% python3 -q
>>> import numpy as np
>>> np.set_printoptions(precision=2, suppress=True, linewidth=200, floatmode="fixed")
>>> arr = np.loadtxt("test2.csv", delimiter=",")
>>> print(arr)
[[10.00  5.00  9.00]
 [ 4.00  1.00  3.00]
 [10.00  5.00  9.00]
 [10.00  5.00  9.00]
 [10.00  5.00  9.00]
 [ 7.00  3.00  6.00]
 [ 7.00  3.00  6.00]
 [ 7.00  3.00  6.00]
 [ 4.00  1.00  3.00]
 [ 4.00  1.00  3.00]
 [ 4.00  1.00  3.00]
 [ 4.00  1.00  3.00]
 [10.00  5.00  9.00]
 [10.00  5.00  9.00]
 [ 4.00  1.00  3.00]
 [ 4.00  1.00  3.00]
 [10.00  5.00  9.00]
 [ 7.00  3.00  6.00]
 [ 7.00  3.00  6.00]
 [10.00  5.00  9.00]
 [ 7.00  3.00  6.00]
 [10.00  5.00  9.00]
 [10.00  5.00  9.00]
 [ 4.00  1.00  3.00]
 [10.00  5.00  9.00]
 [ 4.00  1.00  3.00]
 [ 7.00  3.00  6.00]
 [ 4.00  1.00  3.00]
 [10.00  5.00  9.00]
 [ 7.00  3.00  6.00]]
>>> # rows 0 and 2 are equal
>>> Uu, s, VT = np.linalg.svd(arr)
>>> evecs = VT[:(s > 1e-8).sum()]
>>> rng = np.random.default_rng(226180)
>>> x = arr[19] + -1 * arr[2] + rng.integers(2) * np.eye(3)[0]
>>> print(x)
[1.00 0.00 0.00]
>>> print(evecs.T @ evecs)
[[ 0.79 -0.21  0.35]
 [-0.21  0.79  0.35]
 [ 0.35  0.35  0.42]]
>>> print(np.allclose(evecs.T @ evecs @ x, x))
False
>>> print(np.linalg.matrix_rank(np.vstack([arr, x])))
3
>>> cen = arr - arr.mean(axis=0)
>>> Uu, s, VT = np.linalg.svd(cen, full_matrices=False)
>>> print((np.sign(Uu[:, 0]) == np.sign(Uu[0, 0])).astype(int))
[1 0 1 1 1 0 0 0 0 0 0 0 1 1 0 0 1 0 0 1 0 1 1 0 1 0 0 0 1 0]
>>> print(s.round(2) + 0)
[21.93  0.00  0.00]
>>> W1 = np.array([[3, 1, 1, 2, 3], [3, 3, 1, 1, 3], [2, 0, 1, 1, 0]])
>>> b = np.array([-2, 2, -3, 0, 2])
>>> hid = np.maximum(arr @ W1 + b, 0)
>>> print((hid > 0).mean(axis=0))
[1.00 1.00 1.00 1.00 1.00]
>>> cent = np.array([[3, 3, 3], [-1, 3, -3], [-3, 1, -3], [0, 1, -3], [3, 1, 3]])
>>> print(W1 @ cent)
[[14 18  6]
 [12 23  3]
 [ 3  8  0]]
>>> print(hid @ cent)
[[234.00 366.00  78.00]
 [ 84.00 118.00  30.00]
 [234.00 366.00  78.00]
 [234.00 366.00  78.00]
 [234.00 366.00  78.00]
 [159.00 242.00  54.00]
 [159.00 242.00  54.00]
 [159.00 242.00  54.00]
 [ 84.00 118.00  30.00]
 [ 84.00 118.00  30.00]
 [ 84.00 118.00  30.00]
 [ 84.00 118.00  30.00]
 [234.00 366.00  78.00]
 [234.00 366.00  78.00]
 [ 84.00 118.00  30.00]
 [ 84.00 118.00  30.00]
 [234.00 366.00  78.00]
 [159.00 242.00  54.00]
 [159.00 242.00  54.00]
 [234.00 366.00  78.00]
 [159.00 242.00  54.00]
 [234.00 366.00  78.00]
 [234.00 366.00  78.00]
 [ 84.00 118.00  30.00]
 [234.00 366.00  78.00]
 [ 84.00 118.00  30.00]
 [159.00 242.00  54.00]
 [ 84.00 118.00  30.00]
 [234.00 366.00  78.00]
 [159.00 242.00  54.00]]
>>> dist = np.linalg.norm(arr[:, None] - arr[None], axis=-1)
>>> print(dist.shape)
(30, 30)
>>> print((dist + 1e9 * np.eye(30)).round(6).argmin(axis=1))
[2 8 0 0 0 6 5 5 1 1 1 1 0 0 1 1 0 5 5 0 5 0 0 1 0 1 5 1 0 5]
>>> print(np.linalg.norm(arr, axis=1))
[14.35  5.10 14.35 14.35 14.35  9.70  9.70  9.70  5.10  5.10  5.10  5.10 14.35 14.35  5.10  5.10 14.35  9.70  9.70 14.35  9.70 14.35 14.35  5.10 14.35  5.10  9.70  5.10 14.35  9.70]
>>> cen = arr - arr.mean(axis=0)
>>> evecs = np.linalg.svd(cen)[2][:2]
>>> out = cen - cen @ evecs.T @ evecs
>>> print(np.linalg.norm(out, axis=1).round(6).argmax())
0
>>> print(np.round((cen @ evecs.T).std(axis=0), 2) + 0)
[4.00 0.00]
>>> print(np.round(out.std(axis=0), 2) + 0)
[0.00 0.00 0.00]
>>> print(np.round(np.cov(cen @ evecs.T, rowvar=False), 2) + 0)
[[16.59  0.00]
 [ 0.00  0.00]]
>>> print(round(float(np.linalg.norm(out) / np.linalg.norm(cen)), 2))
0.0
>>> J = np.loadtxt("w.csv", delimiter=",")
>>> print(J.round(2) + 0)
[[-0.97  0.14 -0.28 -0.06  0.12  0.21  0.09 -0.14  0.09  0.01 -0.56 -0.07]
 [ 0.14 -1.15  0.62 -0.07 -0.04  0.04 -0.02  0.34  0.03 -0.26  0.36 -0.15]
 [-0.28  0.62  0.65  0.19  0.10  0.49 -0.59  0.44 -0.80 -0.43  0.39  0.02]
 [-0.06 -0.07  0.19 -0.63 -0.27 -0.04  0.22  0.44  0.14  0.25 -0.18 -0.01]
 [ 0.12 -0.04  0.10 -0.27 -0.78 -0.13 -0.19 -0.21 -0.29 -0.01  0.07 -0.13]
 [ 0.21  0.04  0.49 -0.04 -0.13 -0.23  0.13  0.68  0.89 -0.75 -0.18 -0.22]
 [ 0.09 -0.02 -0.59  0.22 -0.19  0.13 -1.54 -0.01  0.71  0.39 -0.24 -0.08]
 [-0.14  0.34  0.44  0.44 -0.21  0.68 -0.01 -1.03  0.16 -0.51  0.56  0.18]
 [ 0.09  0.03 -0.80  0.14 -0.29  0.89  0.71  0.16  0.47 -0.75 -0.37  0.12]
 [ 0.01 -0.26 -0.43  0.25 -0.01 -0.75  0.39 -0.51 -0.75  0.00 -0.27 -0.07]
 [-0.56  0.36  0.39 -0.18  0.07 -0.18 -0.24  0.56 -0.37 -0.27 -0.94  0.50]
 [-0.07 -0.15  0.02 -0.01 -0.13 -0.22 -0.08  0.18  0.12 -0.07  0.50 -0.84]]
>>> Uu, s, VT = np.linalg.svd(J)
>>> print(np.argmax(s[:-1] / (s[1:] + 1e-6)) + 1)
10
>>> out = Uu[:, :10] @ np.diag(s[:10]) @ VT[:10]
>>> print(np.linalg.matrix_rank(J, rtol=0.05))
10
>>> print(round(np.linalg.norm(J - out, 2), 2), round(s[10], 2))
0.0 0.0
>>> print(np.round(np.abs(J - out).max(), 2))
0.0
>>> print(np.linalg.matrix_rank(out))
10
>>> print(np.round(J @ np.linalg.pinv(J) @ J, 2) + 0)
[[-0.97  0.14 -0.28 -0.06  0.12  0.21  0.09 -0.14  0.09  0.01 -0.56 -0.07]
 [ 0.14 -1.15  0.62 -0.07 -0.04  0.04 -0.02  0.34  0.03 -0.26  0.36 -0.15]
 [-0.28  0.62  0.65  0.19  0.10  0.49 -0.59  0.44 -0.80 -0.43  0.39  0.02]
 [-0.06 -0.07  0.19 -0.63 -0.27 -0.04  0.22  0.44  0.14  0.25 -0.18 -0.01]
 [ 0.12 -0.04  0.10 -0.27 -0.78 -0.13 -0.19 -0.21 -0.29 -0.01  0.07 -0.13]
 [ 0.21  0.04  0.49 -0.04 -0.13 -0.23  0.13  0.68  0.89 -0.75 -0.18 -0.22]
 [ 0.09 -0.02 -0.59  0.22 -0.19  0.13 -1.54 -0.01  0.71  0.39 -0.24 -0.08]
 [-0.14  0.34  0.44  0.44 -0.21  0.68 -0.01 -1.03  0.16 -0.51  0.56  0.18]
 [ 0.09  0.03 -0.80  0.14 -0.29  0.89  0.71  0.16  0.47 -0.75 -0.37  0.12]
 [ 0.01 -0.26 -0.43  0.25 -0.01 -0.75  0.39 -0.51 -0.75  0.00 -0.27 -0.07]
 [-0.56  0.36  0.39 -0.18  0.07 -0.18 -0.24  0.56 -0.37 -0.27 -0.94  0.50]
 [-0.07 -0.15  0.02 -0.01 -0.13 -0.22 -0.08  0.18  0.12 -0.07  0.50 -0.84]]
>>> print(np.round(np.trace(np.linalg.pinv(J) @ J), 2))
10.0
>>> blk = np.stack([J, 2 * J, J[::-1]])
>>> print(blk.shape)
(3, 12, 12)
>>> print(np.round(np.linalg.det(blk), 2) + 0)
[0.00 0.00 0.00]
>>> print(np.einsum("bij,cij->bc", blk, blk))
[[ 25.00  50.00  -2.69]
 [ 50.00 100.00  -5.38]
 [ -2.69  -5.38  25.00]]
>>> print(np.linalg.matrix_rank(blk))
[10 10 10]
>>> out = np.array([[1, -1, -1],
...     [2, 1, -2],
...     [-2, 1, 1],
...     [2, -1, 0],
...     [-2, 1, 2],
...     [-1, 0, 2],
...     [2, 0, 1],
...     [-2, 2, 2],
...     [0, 1, 0],
...     [1, -1, -2],
...     [-2, 2, -1],
...     [1, 0, -1]])
>>> print(np.einsum("ij->j", J))
[-1.44 -0.15  0.80 -0.01 -1.77  0.89 -1.13  0.89  0.40 -2.41 -0.85 -0.75]
>>> print(np.vstack([J, out.T]).shape)
(15, 12)
>>> print(np.linalg.matrix_rank(J @ out))
3
>>> print([round(float(np.linalg.det(J[:i, :i])), 2) + 0 for i in range(1, 13)])
[-0.97, 1.1, 1.13, -0.73, 0.47, -0.17, 0.2, 0.09, -2.54, 0.05, 0.0, 0.0]
>>> print(np.round(np.linalg.eigvalsh(J).min(), 2))
-2.0
>>> out = np.array([[-7, 8, -6, -1, -1, 7, 0],
...     [-4, -7, -5, 1, -2, 3, 0],
...     [6, 5, -2, 0, -5, 0, 9],
...     [4, -3, -8, 8, 0, 9, 4],
...     [2, -1, -2, 3, 4, -6, -4],
...     [-5, 8, 5, -9, -8, -4, -5],
...     [3, -6, -8, 2, -9, 8, 1]])
>>> cent = np.array([[2, 6, 5, 6, 1, 1, 1, 9],
...     [1, 2, 0, 2, 9, 0, 1, 6],
...     [9, 9, 9, 0, 3, 0, 2, 8],
...     [3, 3, 7, 6, 0, 2, 9, 3],
...     [2, 0, 3, 9, 5, 3, 6, 4],
...     [5, 4, 2, 3, 9, 1, 6, 5],
...     [1, 4, 4, 3, 0, 2, 5, 5],
...     [4, 2, 4, 0, 7, 7, 0, 0]])
>>> X = np.block([[out, np.zeros((7, 8))], [np.zeros((8, 7)), cent]])
>>> print(X)
[[-7.00  8.00 -6.00 -1.00 -1.00  7.00  0.00  0.00  0.00  0.00  0.00  0.00  0.00  0.00  0.00]
 [-4.00 -7.00 -5.00  1.00 -2.00  3.00  0.00  0.00  0.00  0.00  0.00  0.00  0.00  0.00  0.00]
 [ 6.00  5.00 -2.00  0.00 -5.00  0.00  9.00  0.00  0.00  0.00  0.00  0.00  0.00  0.00  0.00]
 [ 4.00 -3.00 -8.00  8.00  0.00  9.00  4.00  0.00  0.00  0.00  0.00  0.00  0.00  0.00  0.00]
 [ 2.00 -1.00 -2.00  3.00  4.00 -6.00 -4.00  0.00  0.00  0.00  0.00  0.00  0.00  0.00  0.00]
 [-5.00  8.00  5.00 -9.00 -8.00 -4.00 -5.00  0.00  0.00  0.00  0.00  0.00  0.00  0.00  0.00]
 [ 3.00 -6.00 -8.00  2.00 -9.00  8.00  1.00  0.00  0.00  0.00  0.00  0.00  0.00  0.00  0.00]
 [ 0.00  0.00  0.00  0.00  0.00  0.00  0.00  2.00  6.00  5.00  6.00  1.00  1.00  1.00  9.00]
 [ 0.00  0.00  0.00  0.00  0.00  0.00  0.00  1.00  2.00  0.00  2.00  9.00  0.00  1.00  6.00]
 [ 0.00  0.00  0.00  0.00  0.00  0.00  0.00  9.00  9.00  9.00  0.00  3.00  0.00  2.00  8.00]
 [ 0.00  0.00  0.00  0.00  0.00  0.00  0.00  3.00  3.00  7.00  6.00  0.00  2.00  9.00  3.00]
 [ 0.00  0.00  0.00  0.00  0.00  0.00  0.00  2.00  0.00  3.00  9.00  5.00  3.00  6.00  4.00]
 [ 0.00  0.00  0.00  0.00  0.00  0.00  0.00  5.00  4.00  2.00  3.00  9.00  1.00  6.00  5.00]
 [ 0.00  0.00  0.00  0.00  0.00  0.00  0.00  1.00  4.00  4.00  3.00  0.00  2.00  5.00  5.00]
 [ 0.00  0.00  0.00  0.00  0.00  0.00  0.00  4.00  2.00  4.00  0.00  7.00  7.00  0.00  0.00]]
>>> blk = np.stack([X, 2 * X, X[::-1]])
>>> print(np.einsum("bij,cij->bc", blk, blk))
[[ 2806.00  5612.00   185.00]
 [ 5612.00 11224.00   370.00]
 [  185.00   370.00  2806.00]]
>>> print(np.linalg.matrix_rank(blk))
[15 15 15]
>>> K = np.load("a.npy")
>>> print(K)
[[  6.87 -22.58  -1.57   4.25  13.17   8.89  -3.58 -23.59   2.58  17.11]
 [  4.27  -2.00  11.23  -3.22   6.97  -7.14  -8.94  -3.98  -0.30   6.60]
 [ -5.90  11.53   0.05  -1.60 -11.93  -5.64   1.78   8.75  -2.90  -8.96]
 [  4.95   0.27   2.97   0.13  -9.81 -12.08  -1.79 -16.31  -9.28   1.40]
 [ -9.29   3.82  -8.07   1.79  -5.86   8.53   6.03  10.77   3.60  -6.78]
 [  3.20  -5.85  -8.17   1.55  21.68  19.49   6.27  16.66  12.20   0.64]
 [ -3.39  -0.98  -7.71   3.33 -10.88   1.85   5.43  -6.93  -3.28  -2.62]
 [  6.47 -12.60   1.51   0.93  16.77   7.42  -3.27  -6.02   5.20  10.52]
 [ -0.54 -14.02  -4.62   3.81   6.20  10.44   0.12 -10.88   3.78   8.75]
 [  7.01   6.86  -5.12   0.07  -0.38  -1.91   7.56   6.33  -2.81  -7.82]
 [  0.20   7.81  -2.31   0.31 -15.16  -9.50   3.85  -4.56  -8.29  -7.06]
 [ -4.28  -6.45   1.81   1.65  -8.81  -3.15  -4.14 -16.32  -3.57   6.07]
 [  1.70  12.89  -8.12  -0.52  -1.53   2.18  10.48  19.76   0.55 -13.94]
 [  0.91  16.49  -1.65  -1.95 -14.21 -11.30   5.68   8.15  -7.63 -13.50]
 [ -8.89  12.31   9.84  -6.33   7.85   0.93  -6.32  29.92   8.99  -5.46]
 [  5.33 -13.53  12.72  -1.17   8.74  -5.83 -13.26 -20.66  -0.98  16.52]
 [ 14.08  -9.82 -10.01   3.53  17.28  11.42   8.60  -2.21   3.42   3.03]
 [ 11.75   1.46 -23.90   6.39   0.00  11.37  22.60   3.31  -2.51 -12.05]
 [ -5.78   2.60  -6.17   0.74   3.88  10.98   5.05  15.80   6.82  -5.02]
 [ -2.96  -6.54 -15.84   5.92  -1.57  14.94  11.07  -1.30   2.97  -2.08]
 [ -6.44   1.17   6.01  -1.03 -10.50  -7.40  -6.18  -7.56  -3.68   1.97]
 [  0.82  -7.06  -4.28   2.61   1.41   5.02   1.73  -7.45   0.58   3.56]
 [  4.42  -7.27   7.23  -1.63  14.05   1.50  -6.93  -2.06   4.17   8.93]
 [ 14.65 -15.08 -10.60   4.65  19.04  13.56   7.75  -8.32   3.86   6.92]
 [ -8.01   4.17 -18.35   3.76   3.63  21.91  15.32  25.44  10.18 -11.87]
 [  5.84  -6.62  -3.40   2.30   2.48   1.68   2.18 -10.25  -1.62   3.63]
 [ -6.08  -4.45   5.11  -0.38  -1.00   0.13  -6.63  -4.84   1.70   5.84]
 [ -8.01   2.47   4.99  -1.83  -2.55  -0.68  -5.00   5.23   2.41   0.31]
 [ 10.13 -15.72   9.58   0.37   5.68  -8.27 -10.52 -29.99  -5.20  16.85]
 [ 13.49  -3.53  -5.09   0.58  17.53   6.76   5.99   5.31   3.38   0.22]]
>>> cen = K - K.mean(axis=0)
>>> Uu, s, VT = np.linalg.svd(cen, full_matrices=False)
>>> print(np.searchsorted(np.cumsum(s ** 2) / (s ** 2).sum(), 0.9) + 1)
3
>>> print(s)
[105.64  83.67  58.40  38.21   0.38   0.35   0.25   0.21   0.18   0.15]
>>> print(np.abs(VT[-1]))
[0.12 0.41 0.30 0.54 0.19 0.38 0.06 0.13 0.42 0.23]
>>> labels = K[:, 9] > np.median(K[:, 9])
>>> r0 = K[labels].mean(axis=0) - K[~labels].mean(axis=0)
>>> print(r0)
[  4.96 -13.42   7.95   0.31   6.08  -3.58  -9.38 -20.87  -1.53  14.25]
>>> print(np.argsort(-np.abs(r0).round(6), kind="stable"))
[7 9 1 6 2 4 0 5 8 3]
>>> G = np.cov(K, rowvar=False)
>>> print(G.shape)
(10, 10)
>>> print(K.std(axis=0))
[ 7.12  9.37  8.64  2.76 10.38  8.98  7.98 13.87  5.16  8.70]
>>> print(np.median(K, axis=0))
[ 1.30 -2.76 -2.85  0.66  1.94  1.77  1.98 -3.09  1.14  1.02]
>>> print(np.argwhere(np.triu(np.abs(np.corrcoef(K.T)) > 0.8, 1)))
[[1 9]
 [2 6]
 [5 8]]
>>> out = K + rng.integers(-2, 3, (30, 4)) @ rng.integers(-2, 3, (4, 10))
>>> print(out)
[[  7.87 -19.58  -6.57   5.25   6.17  10.89  -3.58 -18.59  -6.42  13.11]
 [  2.27  -4.00  13.23  -7.22   6.97  -7.14 -10.94  -1.98  -0.30   4.60]
 [ -6.90   7.53   2.05  -5.60 -10.93  -4.64   0.78   9.75  -0.90  -9.96]
 [  4.95   4.27   4.97   1.13 -10.81 -14.08  -4.79 -14.31 -12.28  -1.60]
 [ -5.29   0.82  -3.07   1.79  -2.86   9.53   4.03  10.77   7.60  -8.78]
 [  3.20  -8.85  -7.17  -0.45  22.68  20.49   6.27  16.66  14.20   0.64]
 [ -3.39   2.02  -8.71   3.33 -14.88   1.85   3.43  -2.93  -9.28  -6.62]
 [ 15.47 -13.60   2.51   6.93  17.77  10.42  -2.27  -7.02   7.20   9.52]
 [  5.46 -12.02  -2.62   9.81   8.20  10.44   0.12 -12.88   5.78   8.75]
 [  9.01   4.86  -9.12   1.07  -2.38   1.09  10.56   6.33  -3.81  -6.82]
 [  0.20   2.81  -7.31  -1.69 -17.16  -5.50   7.85  -4.56  -8.29  -5.06]
 [ -2.28  -4.45  -0.19   1.65 -14.81  -1.15  -6.14 -10.32 -11.57   0.07]
 [ -5.30  14.89  -4.12  -4.52   1.47  -2.82   7.48  18.76   2.55 -12.94]
 [ -2.09  11.49  -4.65  -5.95 -14.21  -9.30   8.68   7.15  -5.63 -10.50]
 [ -9.89   9.31  14.84  -9.33  11.85  -0.07  -8.32  28.92  13.99  -5.46]
 [ 11.33 -15.53  12.72   1.83   8.74  -2.83 -12.26 -20.66   0.02  15.52]
 [ 10.08 -12.82 -13.01   1.53  19.28  11.42  12.60  -6.21   7.42   9.03]
 [ 10.75  -0.54 -25.90   5.39   0.00  12.37  24.60   2.31  -1.51 -10.05]
 [ -8.78   5.60  -5.17   0.74   4.88   7.98   4.05  14.80   6.82  -4.02]
 [  7.04  -9.54 -14.84  11.92   0.43  18.94  13.07  -3.30   6.97  -2.08]
 [ -6.44   2.17  -0.99   0.97 -14.50  -5.40  -2.18  -7.56  -7.68   3.97]
 [  5.82  -8.06  -7.28   4.61  -2.59   9.02   2.73  -4.45  -3.42   0.56]
 [ 11.42 -11.27   7.23  -0.63  12.05   6.50  -6.93   0.94   3.17   4.93]
 [  8.65 -14.08 -13.60   0.65  16.04  12.56   7.75  -6.32  -0.14   6.92]
 [-14.01   2.17 -20.35   1.76   7.63  19.91  19.32  19.44  16.18  -3.87]
 [  2.84  -1.62  -6.40   3.30  -0.52  -0.32   2.18  -9.25  -6.62   3.63]
 [ -9.08  -3.45  10.11  -1.38   4.00  -3.87  -8.63  -7.84   6.70   7.84]
 [ -8.01  -3.53   6.99  -5.83  -0.55   1.32  -5.00   5.23   6.41   0.31]
 [ 10.13 -17.72   3.58   2.37   5.68  -6.27  -4.52 -33.99  -3.20  22.85]
 [ 17.49  -9.53   0.91  -1.42  21.53   8.76   3.99   5.31   9.38  -1.78]]
>>> print(np.linalg.matrix_rank(out - K, tol=1e-8))
4
